>>> import numpy as np
>>> np.set_printoptions(precision=1, suppress=True, linewidth=120, legacy="1.25")
>>> tidy = lambda a: np.round(a, 1) + 0
>>> K = np.array([[4, 4, 4, 4], [4, 8, 8, 8], [4, 8, 12, 12], [4, 8, 12, 16]])
>>> # equal to its transpose
>>> x = np.ones(4)
>>> for _ in range(4):
...     x = K @ x
...     x /= np.linalg.norm(x)
...     print(round(x @ K @ x, 1))
... 
33.1
33.2
33.2
33.2
>>> tidy(np.linalg.eigvalsh(K)[-1])
33.2
>>> tidy(x)
array([0.2, 0.4, 0.6, 0.7])
>>> def softmax(z):
...     e = np.exp(z - z.max(axis=-1, keepdims=True))
...     return e / e.sum(axis=-1, keepdims=True)
... 
>>> tidy(softmax(10 * K[0]))
array([0.2, 0.2, 0.2, 0.2])
>>> softmax(K).sum(axis=1)
array([1., 1., 1., 1.])
>>> scores = K @ K.T / np.sqrt(4)
>>> tidy(softmax(scores + np.triu(np.full(scores.shape, -np.inf), 1)))
array([[1., 0., 0., 0.],
       [0., 1., 0., 0.],
       [0., 0., 1., 0.],
       [0., 0., 0., 1.]])
>>> tidy(softmax(scores))
array([[0., 0., 0., 1.],
       [0., 0., 0., 1.],
       [0., 0., 0., 1.],
       [0., 0., 0., 1.]])
>>> softmax(scores).round(6).argmax(axis=1)
array([3, 3, 3, 3])
>>> q, _ = np.linalg.qr(np.array([[-0.3, -0.3, 1.3, -0.7, 0.2, 2.2, 0.3],
...     [-0.6, -0.9, -0.4, 0.3, 0.6, -1.5, 0.2],
...     [1.2, 0.6, 0.7, -0.2, 0.9, -0.8, -1.6],
...     [-1.0, 0.7, -1.3, -0.4, 0.2, -0.4, -0.1],
...     [0.1, 0.2, -0.6, -0.4, -0.2, 0.6, 0.6],
...     [-0.6, -0.6, 0.1, -3.0, -0.2, 1.8, -0.4],
...     [-1.5, 0.5, -0.3, -1.5, 0.1, -1.1, -0.5]]))
>>> w = np.array([3, -3, 1, -3, -1, -2, 1])
>>> mat = q @ np.diag(w) @ q.T
>>> tidy(mat)
array([[-0.2, -0.5,  0.4, -0.5, -0.3,  0.2,  1.3],
       [-0.5, -1.2, -0.1,  1.1,  0.7,  0.1,  1. ],
       [ 0.4, -0.1, -0.3, -1.3, -0.3, -0.8, -1.5],
       [-0.5,  1.1, -1.3, -0.6, -0.7,  0.9,  0.6],
       [-0.3,  0.7, -0.3, -0.7,  0.3, -0.9,  0.2],
       [ 0.2,  0.1, -0.8,  0.9, -0.9, -2.4,  0.8],
       [ 1.3,  1. , -1.5,  0.6,  0.2,  0.8,  0.5]])
>>> rng = np.random.default_rng(89)
>>> labels = rng.permutation(7)
>>> M2 = mat[:, labels] * rng.choice([-1, 1], 7)
>>> tidy(M2)
array([[ 0.3, -0.2, -0.5, -0.2, -1.3, -0.5, -0.4],
       [-0.7, -0.1,  1.1, -0.5, -1. , -1.2,  0.1],
       [ 0.3,  0.8, -1.3,  0.4,  1.5, -0.1,  0.3],
       [ 0.7, -0.9, -0.6, -0.5, -0.6,  1.1,  1.3],
       [-0.3,  0.9, -0.7, -0.3, -0.2,  0.7,  0.3],
       [ 0.9,  2.4,  0.9,  0.2, -0.8,  0.1,  0.8],
       [-0.2, -0.8,  0.6,  1.3, -0.5,  1. ,  1.5]])
>>> left, _, Vh = np.linalg.svd(mat.T @ M2)
>>> tidy(np.linalg.lstsq(mat, M2)[0])
array([[ 0.,  0.,  0.,  1.,  0.,  0.,  0.],
       [ 0.,  0.,  0.,  0.,  0.,  1.,  0.],
       [ 0.,  0.,  0.,  0.,  0.,  0., -1.],
       [ 0.,  0.,  1.,  0.,  0.,  0.,  0.],
       [-1.,  0.,  0.,  0.,  0.,  0.,  0.],
       [ 0., -1.,  0.,  0.,  0.,  0.,  0.],
       [ 0.,  0.,  0.,  0., -1.,  0.,  0.]])
>>> tidy(left @ Vh)
array([[ 0.,  0.,  0.,  1.,  0.,  0.,  0.],
       [ 0.,  0.,  0.,  0.,  0.,  1.,  0.],
       [ 0.,  0.,  0.,  0.,  0.,  0., -1.],
       [ 0.,  0.,  1.,  0.,  0.,  0.,  0.],
       [-1.,  0.,  0.,  0.,  0.,  0.,  0.],
       [ 0., -1.,  0.,  0.,  0.,  0.,  0.],
       [ 0.,  0.,  0.,  0., -1.,  0.,  0.]])
>>> [round(float(np.linalg.det(mat[:i, :i])), 2) + 0 for i in range(1, 8)]
[-0.22, 0.07, 0.18, -1.73, -1.71, 7.13, 54.0]
>>> E = np.array([[-16, 0, 5, 6, -2, 1, -3, -13],
...     [0, -6, 14, -15, 6, 0, 2, -2],
...     [5, 14, -14, 13, 3, 6, 6, -11],
...     [6, -15, 13, -10, -6, 4, -14, -10],
...     [-2, 6, 3, -6, -10, -7, 9, -2],
...     [1, 0, 6, 4, -7, 16, 2, 14],
...     [-3, 2, 6, -14, 9, 2, 0, 9],
...     [-13, -2, -11, -10, -2, 14, 9, 2]])
>>> E
array([[-16,   0,   5,   6,  -2,   1,  -3, -13],
       [  0,  -6,  14, -15,   6,   0,   2,  -2],
       [  5,  14, -14,  13,   3,   6,   6, -11],
       [  6, -15,  13, -10,  -6,   4, -14, -10],
       [ -2,   6,   3,  -6, -10,  -7,   9,  -2],
       [  1,   0,   6,   4,  -7,  16,   2,  14],
       [ -3,   2,   6, -14,   9,   2,   0,   9],
       [-13,  -2, -11, -10,  -2,  14,   9,   2]])
>>> # equal to its transpose
>>> x = np.array([0, 0, 2, 0, 0, 0, 0, 0])
>>> a = np.maximum(E @ x, 0)
>>> E.T @ a
array([ -40, -498,  942, -776,  -44,  288, -260, -182])
>>> np.maximum(E @ (3 * x), 0)
array([30, 84,  0, 78, 18, 36, 36,  0])
>>> np.maximum(E @ x, 0) - np.maximum(-E @ x, 0)
array([ 10,  28, -28,  26,   6,  12,  12, -22])
>>> E * (a > 1e-9)[:, None]
array([[-16,   0,   5,   6,  -2,   1,  -3, -13],
       [  0,  -6,  14, -15,   6,   0,   2,  -2],
       [  0,   0,   0,   0,   0,   0,   0,   0],
       [  6, -15,  13, -10,  -6,   4, -14, -10],
       [ -2,   6,   3,  -6, -10,  -7,   9,  -2],
       [  1,   0,   6,   4,  -7,  16,   2,  14],
       [ -3,   2,   6, -14,   9,   2,   0,   9],
       [  0,   0,   0,   0,   0,   0,   0,   0]])
>>> w, evecs = np.linalg.eigh(E)
>>> x = np.array([1, 1, 1, 2, 3, 2, 1, 3])
>>> tidy(x @ E @ x / (x @ x)), tidy(w[0]), tidy(w[-1])
(-5.3, -41.3, 30.9)
>>> x @ E @ x
-158
>>> (np.sign(evecs[:, -1].round(6)) == np.sign(evecs[0, -1].round(6))).astype(int)
array([1, 0, 1, 1, 0, 0, 0, 0])
>>> tidy(np.linalg.eigvalsh(E[1:, 1:]))
array([-41.2, -20.1, -17.4,  -5.9,  11.6,  23. ,  28. ])
>>> W0 = np.loadtxt("dump.csv", delimiter=",")
>>> W0
array([[ 0.,  6.,  0., -1.,  1.,  1.,  5.,  8., -4., -3., -9.,  1.,  3.,  3.],
       [ 0.,  0.,  8.,  7.,  4., -5., -7.,  5.,  8., -9.,  0.,  0.,  1., -3.],
       [ 0.,  0.,  0., -9., -1.,  2., -8., -5.,  5.,  9.,  2.,  3.,  2.,  1.],
       [ 0.,  0.,  0.,  0.,  0.,  5., -4.,  7.,  2.,  5., -7., -6., -6.,  3.],
       [ 0.,  0.,  0.,  0.,  0., -2.,  2.,  4.,  7.,  8., -6., -8.,  9.,  4.],
       [ 0.,  0.,  0.,  0.,  0.,  0.,  3., -8.,  4.,  0.,  4.,  1.,  2.,  4.],
       [ 0.,  0.,  0.,  0.,  0.,  0.,  0., -6., -1., -7., -1., -2., -4.,  7.],
       [ 0.,  0.,  0.,  0.,  0.,  0.,  0.,  0., -1.,  2.,  7.,  9.,  2., -8.],
       [ 0.,  0.,  0.,  0.,  0.,  0.,  0.,  0.,  0.,  6.,  6., -7.,  3.,  0.],
       [ 0.,  0.,  0.,  0.,  0.,  0.,  0.,  0.,  0.,  0., -5.,  5., -8., -5.],
       [ 0.,  0.,  0.,  0.,  0.,  0.,  0.,  0.,  0.,  0.,  0., -6., -9.,  6.],
       [ 0.,  0.,  0.,  0.,  0.,  0.,  0.,  0.,  0.,  0.,  0.,  0.,  3., -5.],
       [ 0.,  0.,  0.,  0.,  0.,  0.,  0.,  0.,  0.,  0.,  0.,  0.,  0.,  7.],
       [ 0.,  0.,  0.,  0.,  0.,  0.,  0.,  0.,  0.,  0.,  0.,  0.,  0.,  0.]])
>>> # triangular, det is the product of the diagonal
>>> tidy(softmax(W0[13] + -1))
array([0.1, 0.1, 0.1, 0.1, 0.1, 0.1, 0.1, 0.1, 0.1, 0.1, 0.1, 0.1, 0.1, 0.1])
>>> tidy(softmax(10 * W0[13]))
array([0.1, 0.1, 0.1, 0.1, 0.1, 0.1, 0.1, 0.1, 0.1, 0.1, 0.1, 0.1, 0.1, 0.1])
>>> tidy(softmax(W0).sum(axis=1))
array([1., 1., 1., 1., 1., 1., 1., 1., 1., 1., 1., 1., 1., 1.])
>>> scores = W0 @ W0.T / np.sqrt(14)
>>> tidy(softmax(scores)[13] @ W0)
array([ 0. ,  0.4,  0.6, -0.2,  0.3,  0.1, -0.6,  0.4,  1.4,  0.8, -0.6, -0.7, -0.1,  1. ])
